% python3 -q
>>> import numpy as np
>>> import numpy.linalg as la
>>> np.set_printoptions(suppress=True, linewidth=200)
>>> m1 = np.load("mat.npy")
>>> m1
array([[0, 0, 8],
       [1, 0, 0],
       [0, 7, 0]])
>>> la.matrix_power(m1, 4)
array([[  0,   0, 448],
       [ 56,   0,   0],
       [  0, 392,   0]])
>>> m1 @ m1
array([[ 0, 56,  0],
       [ 0,  0,  8],
       [ 7,  0,  0]])
>>> (m1 + m1.T) / 2
array([[0. , 0.5, 4. ],
       [0.5, 0. , 3.5],
       [4. , 3.5, 0. ]])
>>> np.allclose(m1, m1.T)
False
>>> np.trace(m1)
np.int64(0)
>>> q, V = la.qr(m1[:, :1])[0], la.qr(m1[:, 1:])[0]
>>> s = la.svd(q.T @ V, compute_uv=False)
>>> s
array([0.])
>>> np.degrees(np.arccos(s.clip(0, 1)))
array([90.])
>>> A = np.loadtxt("m.csv", delimiter=",")
>>> A
array([[ 1.,  3.,  1.,  2.,  3.,  1.],
       [ 1.,  4.,  1.,  5.,  4.,  4.],
       [ 1.,  6.,  4.,  7.,  7.,  7.],
       [ 3.,  8.,  7.,  7., 10., 10.],
       [ 3.,  9.,  9., 10., 11., 10.],
       [ 6., 10., 10., 11., 13., 10.],
       [ 8., 11., 10., 14., 13., 10.],
       [ 9., 13., 12., 15., 16., 12.],
       [ 9., 14., 12., 17., 16., 12.],
       [11., 14., 13., 17., 16., 13.],
       [11., 14., 14., 18., 16., 15.],
       [11., 16., 17., 18., 18., 16.],
       [14., 17., 19., 21., 19., 19.],
       [16., 19., 22., 21., 20., 20.],
       [19., 21., 23., 23., 22., 23.]])
>>> x = np.array([-2, 4, 5, 3, -1, -1])
>>> rhs = A @ x
>>> beta, lr = np.zeros(6), 1 / la.norm(A, 2) ** 2
>>> for i in range(60):
...     beta -= lr * A.T @ (A @ beta - rhs)
...     if i % 10 == 0: print(i, round(la.norm(A @ beta - rhs), 3))
... 
0 13.548
10 13.496
20 13.445
30 13.394
40 13.344
50 13.294
>>> beta.round(3)
array([0.985, 1.429, 1.538, 1.667, 1.601, 1.422])
>>> G = np.cov(A, rowvar=False)
>>> np.median(A, axis=0)
array([ 9., 13., 12., 15., 16., 12.])
>>> np.argsort(-A.std(axis=0).round(6), kind="stable")
array([2, 3, 5, 4, 0, 1])
>>> np.argwhere(np.triu(np.abs(np.corrcoef(A.T)) > 0.8, 1))
array([[0, 1],
       [0, 2],
       [0, 3],
       [0, 4],
       [0, 5],
       [1, 2],
       [1, 3],
       [1, 4],
       [1, 5],
       [2, 3],
       [2, 4],
       [2, 5],
       [3, 4],
       [3, 5],
       [4, 5]])
>>> np.round(np.polyfit(A[:, 2], A[:, 0], 1), 3)
array([ 0.809, -1.183])
>>> np.round(A.std(axis=0), 3)
array([5.48 , 5.131, 6.56 , 6.202, 5.487, 5.691])
>>> np.round(la.eigvalsh(G)[::-1], 3)
array([209.324,   2.427,   1.734,   0.757,   0.324,   0.091])
>>> Y = A / np.sqrt((A ** 2).mean(axis=1, keepdims=True))
>>> la.matrix_rank(A - A.mean(axis=1, keepdims=True))
np.int64(5)
>>> np.round(la.norm(Y, axis=1), 3)
array([2.449, 2.449, 2.449, 2.449, 2.449, 2.449, 2.449, 2.449, 2.449, 2.449, 2.449, 2.449, 2.449, 2.449, 2.449])
